$ python3 -q
>>> import numpy as np
>>> np.set_printoptions(precision=2, suppress=True, linewidth=140)
>>> def rnd(a):
...     return np.round(a, 2) + 0
... 
>>> B = np.array([[1, 0, 3, 0], [1, 1, 3, 3], [0, 0, 2, 0], [3, 3, 0, 3], [3, 2, 3, 0]])
>>> Z = np.array([[-1, 1, -2, 0, 2, 2, -2, 1],
...     [-1, 1, 1, -1, 2, 0, -2, 1],
...     [-1, -2, 0, 0, 1, -1, -2, -1],
...     [2, -2, -1, 0, 1, 2, -1, 1]])
>>> rng = np.random.default_rng(744543)
>>> M = B @ Z + 0.05 * rng.normal(size=(5, 8))
>>> rnd(M)
array([[ -4.02,  -4.98,  -1.97,  -0.04,   4.94,  -1.04,  -7.93,  -2.  ],
       [  1.01,  -9.93,  -3.91,  -0.96,   9.96,   5.  , -13.02,   2.02],
       [ -2.01,  -3.97,   0.06,  -0.01,   2.07,  -2.02,  -3.99,  -1.96],
       [  0.06,  -0.05,  -6.04,  -2.98,  15.01,  11.99, -14.93,   8.98],
       [ -8.01,  -1.1 ,  -4.04,  -2.06,  13.03,   2.94, -16.07,   1.98]])
>>> x = np.array([5, -2, -1, -4, 2, 4, 5, 1])
>>> h = np.maximum(M @ x, 0)
>>> rnd(np.maximum(M @ x, 0) - np.maximum(-M @ x, 0))
array([-43.93,   9.43, -27.97,  30.66, -66.13])
>>> rnd(h)
array([ 0.  ,  9.43,  0.  , 30.66,  0.  ])
>>> np.flatnonzero(h > 1e-9)
array([1, 3])
>>> rnd(np.maximum(M @ (3 * x), 0))
array([ 0.  , 28.29,  0.  , 91.99,  0.  ])
>>> def softmax(z):
...     e = np.exp(z - z.max(axis=-1, keepdims=True))
...     return e / e.sum(axis=-1, keepdims=True)
... 
>>> rnd(softmax(M).sum(axis=1))
array([1., 1., 1., 1., 1.])
>>> rnd(softmax(M[1]))
array([0.  , 0.  , 0.  , 0.  , 0.99, 0.01, 0.  , 0.  ])
>>> rnd(softmax(M[1] + -1))
array([0.  , 0.  , 0.  , 0.  , 0.99, 0.01, 0.  , 0.  ])
>>> att = M @ M.T / np.sqrt(8)
>>> rnd(softmax(att + np.triu(np.full(att.shape, -np.inf), 1)))
array([[1.  , 0.  , 0.  , 0.  , 0.  ],
       [0.  , 1.  , 0.  , 0.  , 0.  ],
       [0.  , 1.  , 0.  , 0.  , 0.  ],
       [0.  , 0.  , 0.  , 1.  , 0.  ],
       [0.  , 0.  , 0.  , 0.06, 0.94]])
>>> left, sigma, vt = np.linalg.svd(M)
>>> np.argmax(sigma[:-1] / (sigma[1:] + 1e-6)) + 1
np.int64(4)
>>> B = left[:, :4] @ np.diag(sigma[:4]) @ vt[:4]
>>> np.linalg.matrix_rank(M, rtol=0.05)
np.int64(3)
>>> t = np.radians(15)
>>> Rm = np.eye(8)
>>> Rm[0, 0] = Rm[4, 4] = np.cos(t)
>>> Rm[0, 4], Rm[4, 0] = -np.sin(t), np.sin(t)
>>> rnd(Rm)
array([[ 0.97,  0.  ,  0.  ,  0.  , -0.26,  0.  ,  0.  ,  0.  ],
       [ 0.  ,  1.  ,  0.  ,  0.  ,  0.  ,  0.  ,  0.  ,  0.  ],
       [ 0.  ,  0.  ,  1.  ,  0.  ,  0.  ,  0.  ,  0.  ,  0.  ],
       [ 0.  ,  0.  ,  0.  ,  1.  ,  0.  ,  0.  ,  0.  ,  0.  ],
       [ 0.26,  0.  ,  0.  ,  0.  ,  0.97,  0.  ,  0.  ,  0.  ],
       [ 0.  ,  0.  ,  0.  ,  0.  ,  0.  ,  1.  ,  0.  ,  0.  ],
       [ 0.  ,  0.  ,  0.  ,  0.  ,  0.  ,  0.  ,  1.  ,  0.  ],
       [ 0.  ,  0.  ,  0.  ,  0.  ,  0.  ,  0.  ,  0.  ,  1.  ]])
>>> B = M @ Rm.T
>>> np.allclose(np.linalg.norm(M, axis=1), np.linalg.norm(B, axis=1))
True
>>> rnd(B)
array([[ -5.17,  -4.98,  -1.97,  -0.04,   3.73,  -1.04,  -7.93,  -2.  ],
       [ -1.61,  -9.93,  -3.91,  -0.96,   9.88,   5.  , -13.02,   2.02],
       [ -2.48,  -3.97,   0.06,  -0.01,   1.48,  -2.02,  -3.99,  -1.96],
       [ -3.83,  -0.05,  -6.04,  -2.98,  14.51,  11.99, -14.93,   8.98],
       [-11.11,  -1.1 ,  -4.04,  -2.06,  10.51,   2.94, -16.07,   1.98]])
